% python3 -q
>>> import numpy as np
>>> np.set_printoptions(suppress=True, linewidth=120)
>>> X = np.load("sample12.npy")
>>> X
array([[ 1, -1,  1],
       [ 1,  0,  0],
       [ 1,  1,  1]])
>>> x = np.array([4, 1, 7])
>>> X @ np.eye(3)[0]
array([1., 1., 1.])
>>> (X @ x).argmax()
np.int64(2)
>>> np.sign((X @ x).round(6))
array([1, 1, 1])
>>> np.linalg.norm(X @ x) <= np.linalg.norm(X, 2) * np.linalg.norm(x) + 1e-9
np.True_
>>> X @ (2 * x)
array([20,  8, 24])
>>> X * x
array([[ 4, -1,  7],
       [ 4,  0,  0],
       [ 4,  1,  7]])
>>> X @ np.ones(3)
array([1., 1., 3.])
>>> cov = X.T @ X
>>> cov
array([[3, 0, 2],
       [0, 2, 0],
       [2, 0, 2]])
>>> np.trace(cov), (X ** 2).sum()
(np.int64(7), np.int64(7))
>>> np.diag(cov)
array([3, 2, 2])
>>> np.allclose(cov, cov.T)
True
>>> U, sv, Vh = np.linalg.svd(cov, full_matrices=False)
>>> np.sqrt((sv ** 2).sum()), np.round(np.linalg.norm(cov), 2)
(np.float64(5.0), np.float64(5.0))
>>> np.abs(U[:, 0]).round(6).argmax()
np.int64(0)
>>> np.round(np.abs(Vh[0]), 2)
array([0.79, 0.  , 0.62])
>>> sv.round(2)
array([4.56, 2.  , 0.44])
>>> np.round(U.T @ cov @ Vh.T, 2) + 0
array([[4.56, 0.  , 0.  ],
       [0.  , 2.  , 0.  ],
       [0.  , 0.  , 0.44]])
>>> np.allclose(U * sv @ Vh, cov)
True
>>> np.round(Vh @ Vh.T, 2) + 0
array([[1., 0., 0.],
       [0., 1., 0.],
       [0., 0., 1.]])
>>> np.round(U.T @ U, 2) + 0
array([[1., 0., 0.],
       [0., 1., 0.],
       [0., 0., 1.]])
>>> round(np.linalg.det(X[::-1]), 2)
np.float64(-2.0)
>>> np.einsum("ij,ji->", X, X)
np.int64(2)
>>> np.kron(np.eye(2, dtype=int), X)
array([[ 1, -1,  1,  0,  0,  0],
       [ 1,  0,  0,  0,  0,  0],
       [ 1,  1,  1,  0,  0,  0],
       [ 0,  0,  0,  1, -1,  1],
       [ 0,  0,  0,  1,  0,  0],
       [ 0,  0,  0,  1,  1,  1]])
>>> round(np.linalg.det(2 * X), 2), round(np.linalg.det(X), 2)
(np.float64(16.0), np.float64(2.0))
>>> x = np.array([-3, -3, 0])
>>> target = X @ x
>>> beta, lr = np.zeros(3), 1 / np.linalg.norm(X, 2) ** 2
>>> for i in range(30):
...     beta -= lr * X.T @ (X @ beta - target)
...     if i % 5 == 0: print(i, round(np.linalg.norm(X @ beta - target), 2))
... 
0 2.63
5 0.68
10 0.4
15 0.24
20 0.15
25 0.09
>>> round(np.linalg.cond(X), 2)
np.float64(3.23)
>>> beta.round(2)
array([-2.95, -3.  , -0.07])
>>> feats = np.loadtxt("run8.csv", delimiter=",")
>>> feats.round(2)
array([[ 7.24, -4.21, -5.47],
       [ 3.04, -8.82,  3.61],
       [ 2.85, -8.79,  3.82],
       [-6.97,  2.18,  6.84],
       [ 6.54, -7.29, -2.03],
       [-1.25,  8.32, -5.41],
       [-5.4 ,  8.41, -0.33],
       [ 5.78,  1.08, -8.09],
       [-2.28,  8.67, -4.43],
       [-6.39,  7.51,  1.65],
       [-7.  ,  2.35,  6.74],
       [ 1.34, -8.35,  5.33],
       [-3.17,  8.83, -3.46],
       [ 1.09, -8.24,  5.56],
       [ 1.68, -8.48,  5.02],
       [ 6.6 , -0.9 , -7.46],
       [ 2.69,  5.47, -7.93],
       [-6.78,  1.46,  7.21],
       [ 0.75, -8.08,  5.84],
       [-6.58,  7.22,  2.13],
       [-1.45, -6.62,  7.35],
       [ 0.93, -8.17,  5.69],
       [-6.92,  6.48,  3.18],
       [ 7.08, -5.93, -3.83],
       [-6.13,  7.83,  1.07]])
>>> cov = np.cov(feats, rowvar=False)
>>> np.round(np.polyfit(feats[:, 1], feats[:, 2], 1), 2)
array([-0.28,  0.81])
>>> cov.shape
(3, 3)
>>> np.argwhere(np.triu(np.abs(np.corrcoef(feats.T)) > 0.8, 1))
array([], shape=(0, 2), dtype=int64)
>>> np.round(np.corrcoef(feats.T), 2)
array([[ 1.  , -0.63, -0.49],
       [-0.63,  1.  , -0.38],
       [-0.49, -0.38,  1.  ]])
>>> cov.round(2)
array([[ 25.37, -22.21, -12.94],
       [-22.21,  49.71, -14.04],
       [-12.94, -14.04,  27.85]])
>>> np.round(np.linalg.eigvalsh(cov)[::-1], 2) + 0
array([63.89, 39.05,  0.  ])
>>> arr = np.cumsum(np.array([[3, 3, -3],
...     [0, -2, 2],
...     [0, -3, -2],
...     [-1, 0, 2],
...     [0, 2, 1],
...     [-2, 1, 3],
...     [-1, -3, -2],
...     [-1, -2, -2],
...     [3, 1, 0],
...     [-2, 3, 2],
...     [-2, -2, 1],
...     [-3, -2, -1],
...     [2, 1, 1],
...     [0, 3, 2],
...     [-1, -2, 2]]), axis=0)
>>> arr
array([[ 3,  3, -3],
       [ 3,  1, -1],
       [ 3, -2, -3],
       [ 2, -2, -1],
       [ 2,  0,  0],
       [ 0,  1,  3],
       [-1, -2,  1],
       [-2, -4, -1],
       [ 1, -3, -1],
       [-1,  0,  1],
       [-3, -2,  2],
       [-6, -4,  1],
       [-4, -3,  2],
       [-4,  0,  4],
       [-5, -2,  6]])
>>> np.round(np.linalg.norm(arr, axis=0), 2)
array([12. ,  9. ,  9.7])
>>> np.linalg.norm(arr, axis=1).argmax()
np.int64(14)
>>> round(float(np.linalg.norm(arr[7] - arr[5])), 2)
6.71
>>> round(np.linalg.norm(arr, 2), 2)
np.float64(15.38)
>>> np.round(np.linalg.norm(arr) ** 2 / np.linalg.norm(arr, 2) ** 2, 2)
np.float64(1.35)
>>> np.round(np.linalg.norm(arr, 1), 2), round(float(np.linalg.norm(arr, np.inf)), 2)
(np.float64(40.0), 13.0)
>>> round(np.linalg.norm(arr[7], 1), 2), round(np.linalg.norm(arr[7], np.inf), 2)
(np.float64(7.0), np.float64(4.0))
